% python3 -q
>>> import numpy as np
>>> np.set_printoptions(precision=1, suppress=True, linewidth=100, legacy="1.25")
>>> mat = np.loadtxt("arr.csv", delimiter=",")
>>> mat
array([[ 0.3,  0. , -1. ,  0. ],
       [ 0. ,  1. ,  0. ,  0. ],
       [ 1. ,  0. ,  0.3,  0. ],
       [ 0. ,  0. ,  0. ,  1. ]])
>>> round(float(np.einsum("ij,ji->", mat, mat)), 1)
0.4
>>> round(float(np.linalg.det(2 * mat)), 1), np.round(np.linalg.det(mat), 1)
(16.0, 1.0)
>>> mat[:, 0] @ mat[:, 1]
0.0
>>> x = np.array([-1, -3, -1, 3])
>>> y = mat @ x
>>> y
array([ 0.6, -3. , -1.3,  3. ])
>>> print(np.linalg.solve(mat, 5 * y))
[ -5. -15.  -5.  15.]
>>> np.linalg.solve(mat, y)
array([-1., -3., -1.,  3.])
>>> print(np.linalg.solve(mat, mat[:, 3]))
[ 0.  0. -0.  1.]
>>> np.round(np.linalg.solve(mat, y + mat[:, 2]), 1) + 0
array([-1., -3.,  0.,  3.])
>>> r0 = np.array([-1, 3])
>>> np.array([np.convolve(row, r0, "same") for row in mat])
array([[-0.3,  0.9,  1. , -2.9],
       [ 0. , -1. ,  3. ,  0. ],
       [-1. ,  2.9, -0.3,  0.9],
       [ 0. ,  0. ,  0. , -1. ]])
>>> x = np.array([-6, -6, 3, -1])
>>> h = np.maximum(mat @ x, 0)
>>> print(h)
[0. 0. 0. 0.]
>>> print(mat.T @ h)
[0. 0. 0. 0.]
>>> np.flatnonzero(h > 1e-9)
array([], dtype=int64)
>>> M = np.load("m.npy")
>>> M
array([[ 0,  0,  1,  8],
       [ 2,  2,  3,  2],
       [ 2,  2,  3,  2],
       [ 5,  5,  4,  0],
       [ 0,  0,  0, 11],
       [ 5,  5,  4,  0],
       [ 5,  5,  4,  0],
       [ 8,  8,  5,  0],
       [ 0,  0,  1,  8],
       [ 2,  2,  3,  2],
       [ 2,  2,  3,  2],
       [ 2,  2,  3,  2],
       [ 2,  2,  3,  2],
       [ 5,  5,  4,  0],
       [11, 11,  6,  0],
       [ 8,  8,  5,  0],
       [11, 11,  6,  0],
       [ 5,  5,  4,  0],
       [ 0,  0,  2,  5],
       [ 5,  5,  4,  0],
       [11, 11,  6,  0],
       [ 0,  0,  0, 11]])
>>> U, s, VT = np.linalg.svd(M)
>>> s.round(1) + 0
array([40.3, 20.5,  4.6,  0. ])
>>> other = U[:, :3] @ np.diag(s[:3]) @ VT[:3]
>>> np.linalg.matrix_rank(M, rtol=0.05)
3
>>> cen = M - M.mean(axis=0)
>>> vecs = np.linalg.svd(cen)[2][:3]
>>> other = cen - cen @ vecs.T @ vecs
>>> np.round(other.std(axis=0), 1) + 0
array([0., 0., 0., 0.])
>>> np.linalg.norm(other, axis=1).round(6).argmax()
0
>>> np.round(np.cov(cen @ vecs.T, rowvar=False), 1) + 0
array([[38.9,  0. ,  0. ],
       [ 0. ,  5.1,  0. ],
       [ 0. ,  0. ,  0. ]])
>>> W2 = M[[21, 9]].astype(float)
>>> for _ in range(4):
...     labels = np.linalg.norm(M[:, None] - W2, axis=-1).argmin(axis=1)
...     W2 = np.array([M[labels == j].mean(axis=0) for j in range(2)])
... 
>>> print(labels)
[0 1 1 1 0 1 1 1 0 1 1 1 1 1 1 1 1 1 0 1 1 0]
>>> W2[1] - W2[0]
array([ 5.4,  5.4,  3.3, -7.9])
>>> W2
array([[0. , 0. , 0.8, 8.6],
       [5.4, 5.4, 4.1, 0.7]])
>>> labels = M[:, 1] > np.median(M[:, 1])
>>> r0 = M[labels].mean(axis=0) - M[~labels].mean(axis=0)
>>> np.argsort(-np.abs(r0).round(6), kind="stable")
array([0, 1, 3, 2])
>>> print((((M - M.mean(axis=0)) @ r0 > 0) == labels).mean())
1.0
>>> mat @ mat
array([[-0.8,  0. , -0.6,  0. ],
       [ 0. ,  1. ,  0. ,  0. ],
       [ 0.6,  0. , -0.8,  0. ],
       [ 0. ,  0. ,  0. ,  1. ]])
>>> round(np.linalg.det(mat), 1)
1.0
>>> (np.linalg.matrix_power((mat != 0) + (mat.T != 0) + np.eye(4), 4) > 0).astype(int)
array([[1, 0, 1, 0],
       [0, 1, 0, 0],
       [1, 0, 1, 0],
       [0, 0, 0, 1]])
>>> np.sort(np.linalg.eigvals(mat).real)
array([0.3, 0.3, 1. , 1. ])
>>> (mat != 0).astype(int)
array([[1, 0, 1, 0],
       [0, 1, 0, 0],
       [1, 0, 1, 0],
       [0, 0, 0, 1]])
>>> np.flatnonzero(np.linalg.matrix_power((mat != 0) + (mat.T != 0) + np.eye(4), 4)[1])
array([1])
>>> K = np.loadtxt("dump.csv", delimiter=",")
>>> K
array([[ 1.1,  0.1, -0.1,  0.1, -0.2],
       [ 1.2,  0. , -0.1,  0.1,  0. ],
       [-0.8, -0.8,  0. , -0.6, -0.9]])
>>> T = np.stack([K, 2 * K, K[::-1]])
>>> T.sum(axis=0)
array([[ 2.5, -0.5, -0.3, -0.3, -1.5],
       [ 4.8,  0. , -0.4,  0.4,  0. ],
       [-1.3, -2.3, -0.1, -1.7, -2.9]])
>>> q, _ = np.linalg.qr(np.array([[-0.6, -1.5, -2.3, -0.1, 0.1],
...     [0.7, -1.6, 2.2, -2.0, -0.6],
...     [0.0, 1.0, -2.4, 0.8, -0.6],
...     [0.9, 1.8, 0.4, 0.3, 1.3],
...     [0.2, 0.2, -0.1, 1.8, -0.9]]))
>>> m1 = 4 * q
>>> m1.round(1) + 0
array([[-1.8, -1.4, -2.6,  0. ,  2. ],
       [ 2.1, -3.1, -0.6, -0.5, -1. ],
       [ 0. ,  1.4, -2.7, -0.7, -2.5],
       [ 2.8,  1.5, -1.1, -0.5,  2.2],
       [ 0.6,  0. , -0.7,  3.9, -0.3]])
>>> other = np.array([[2, -3, -2], [1, -2, 3]])
>>> W2 = np.kron(other, m1)
>>> np.linalg.matrix_rank(W2)
10
>>> W2.shape
(10, 15)
>>> round(np.abs(np.linalg.eigvals(m1)).max(), 1)
4.0
>>> np.allclose(m1 @ m1.T, m1.T @ m1)
True
>>> round(np.trace(m1), 1)
-8.5
>>> print(m1[3] @ m1[2])
0.0
>>> np.linalg.norm(m1, axis=1)
array([4., 4., 4., 4., 4.])
>>> np.linalg.norm(m1, axis=1).argmax()
0
>>> W0 = np.load("mat.npy")
>>> W0
array([[-2.,  1.,  1.,  1.,  1.],
       [ 1., -2.,  1.,  1.,  1.],
       [ 1.,  1., -2.,  1.,  1.],
       [ 1.,  1.,  1., -2.,  1.],
       [ 1.,  1.,  1.,  1., -2.]])
>>> r0 = np.array([-3, 4, 1, 5, 5])
>>> other = W0 + np.outer(r0, np.eye(5)[2])
>>> np.linalg.matrix_rank(np.linalg.inv(other) - np.linalg.inv(W0), tol=1e-8)
1
>>> print(round(np.linalg.det(other) / np.linalg.det(W0), 1), np.round(1 + np.linalg.solve(W0, r0)[2], 1))
2.7 2.7
>>> F = np.load("data.npy")
>>> F
array([[-1.,  1.,  1.,  1.],
       [ 1., -1.,  1.,  1.],
       [ 1.,  1., -1.,  1.],
       [ 1.,  1.,  1., -1.]])
>>> np.allclose(F @ F.T, F.T @ F)
True
>>> np.linalg.svd(F, compute_uv=False)
array([2., 2., 2., 2.])
>>> print(F[:, 3] @ F[:, 2])
0.0
>>> print(np.linalg.norm(F, axis=0))
[2. 2. 2. 2.]
>>> q = F.astype(float).copy()
>>> for j in range(4):
...     q[:, j] -= q[:, :j] @ (q[:, :j].T @ q[:, j])
...     q[:, j] /= np.linalg.norm(q[:, j])
... 
>>> print(q)
[[-0.5  0.5  0.5  0.5]
 [ 0.5 -0.5  0.5  0.5]
 [ 0.5  0.5 -0.5  0.5]
 [ 0.5  0.5  0.5 -0.5]]
>>> print(q.T @ F)
[[2. 0. 0. 0.]
 [0. 2. 0. 0.]
 [0. 0. 2. 0.]
 [0. 0. 0. 2.]]
>>> np.linalg.norm(F, axis=1)
array([2., 2., 2., 2.])
>>> round(np.linalg.norm(F, "nuc"), 1)
8.0
>>> np.round(np.linalg.norm(F[2] - F[0]), 1)
2.8
>>> np.linalg.norm(F, axis=0)
array([2., 2., 2., 2.])
>>> F[2] @ F[0]
0.0
>>> feats = np.loadtxt("test3.csv", delimiter=",")
>>> feats
array([[ 2.1,  1.3,  1.3,  2.1, -3. ],
       [-0.2, -0.1, -0.1, -0.2,  0.3],
       [-0.1, -0.1, -0.1, -0.1,  0.2],
       [-0.1, -0.1, -0.1, -0.1,  0.2],
       [-0.9, -0.6, -0.6, -0.9,  1.3]])
>>> U, s, VT = np.linalg.svd(feats, full_matrices=False)
>>> np.abs(VT[0])
array([0.5, 0.3, 0.3, 0.5, 0.7])
>>> np.round(s / s[0], 1) + 0
array([1., 0., 0., 0., 0.])
>>> s.round(1) + 0
array([5.1, 0. , 0. , 0. , 0. ])
>>> (s > 1e-8).sum()
1
>>> np.allclose(U * s @ VT, feats)
True
>>> U, s, VT = np.linalg.svd(feats)
>>> s.round(1) + 0
array([5.1, 0. , 0. , 0. , 0. ])
>>> np.argmax(s[:-1] / (s[1:] + 1e-6)) + 1
1
>>> other = U[:, :1] @ np.diag(s[:1]) @ VT[:1]
>>> print(np.linalg.matrix_rank(other))
1
>>> round(np.linalg.norm(feats - other, 2), 1), np.round(s[1], 1)
(0.0, 0.0)
>>> other
array([[ 2.1,  1.3,  1.3,  2.1, -3. ],
       [-0.2, -0.1, -0.1, -0.2,  0.3],
       [-0.1, -0.1, -0.1, -0.1,  0.2],
       [-0.1, -0.1, -0.1, -0.1,  0.2],
       [-0.9, -0.6, -0.6, -0.9,  1.3]])
>>> np.round(np.linalg.norm(feats - other) / np.linalg.norm(feats), 1)
0.0
>>> round(np.einsum("ij,ji->", feats, feats), 1)
9.3
>>> print(np.round(np.poly(feats), 1) + 0)
[ 1. -3.  0.  0.  0.  0.]
>>> np.unique(feats.round(6), axis=0).shape
(4, 5)
>>> print(np.abs(np.diag(np.linalg.qr(feats)[1])) > 1e-9)
[ True False False False False]
>>> np.linalg.lstsq(feats[:-1].T, feats[-1])[2]
1
>>> W = np.array([[-3, 0, -2, -1],
...     [-1, -3, 2, 0],
...     [3, 0, -2, 0],
...     [3, -3, 1, 1],
...     [1, 1, 1, 0]])
>>> c = np.array([-5, 2, 2, -3])
>>> act = np.maximum(feats @ W + c, 0)
>>> act
array([[0. , 0. , 0. , 0. ],
       [0. , 3.4, 2.5, 0. ],
       [0. , 2.7, 2.3, 0. ],
       [0. , 2.7, 2.3, 0. ],
       [0. , 7.6, 4.2, 0. ]])
>>> W2 = np.array([[-5, 3], [-2, -9], [5, -1], [-8, -1]])
>>> print((act @ W2).round(6).argmax(axis=1))
[0 0 0 0 0]
>>> A = np.load("out11.npy")
>>> A
array([[8., 0., 0., 0., 0.],
       [0., 3., 0., 3., 3.],
       [0., 1., 2., 1., 1.],
       [0., 2., 2., 1., 0.],
       [0., 0., 0., 3., 3.]])
>>> other = np.array([[0, -2, -2], [1, 0, 0], [0, 1, -1], [-2, 0, 2], [2, 2, -2]])
>>> print(np.einsum("ij->j", A))
[8. 6. 4. 8. 7.]
>>> np.linalg.matrix_rank(np.vstack([A, other.T]))
5
>>> other.T @ A.T
array([[  0.,   3.,   1.,   0.,   0.],
       [-16.,   6.,   4.,   2.,   6.],
       [-16.,   0.,  -2.,   0.,   0.]])
>>> np.einsum("ik,kj->ij", A, other)
array([[  0., -16., -16.],
       [  3.,   6.,   0.],
       [  1.,   4.,  -2.],
       [  0.,   2.,   0.],
       [  0.,   6.,   0.]])
>>> np.linalg.matrix_rank(A @ other)
3
>>> print(A @ other)
[[  0. -16. -16.]
 [  3.   6.   0.]
 [  1.   4.  -2.]
 [  0.   2.   0.]
 [  0.   6.   0.]]
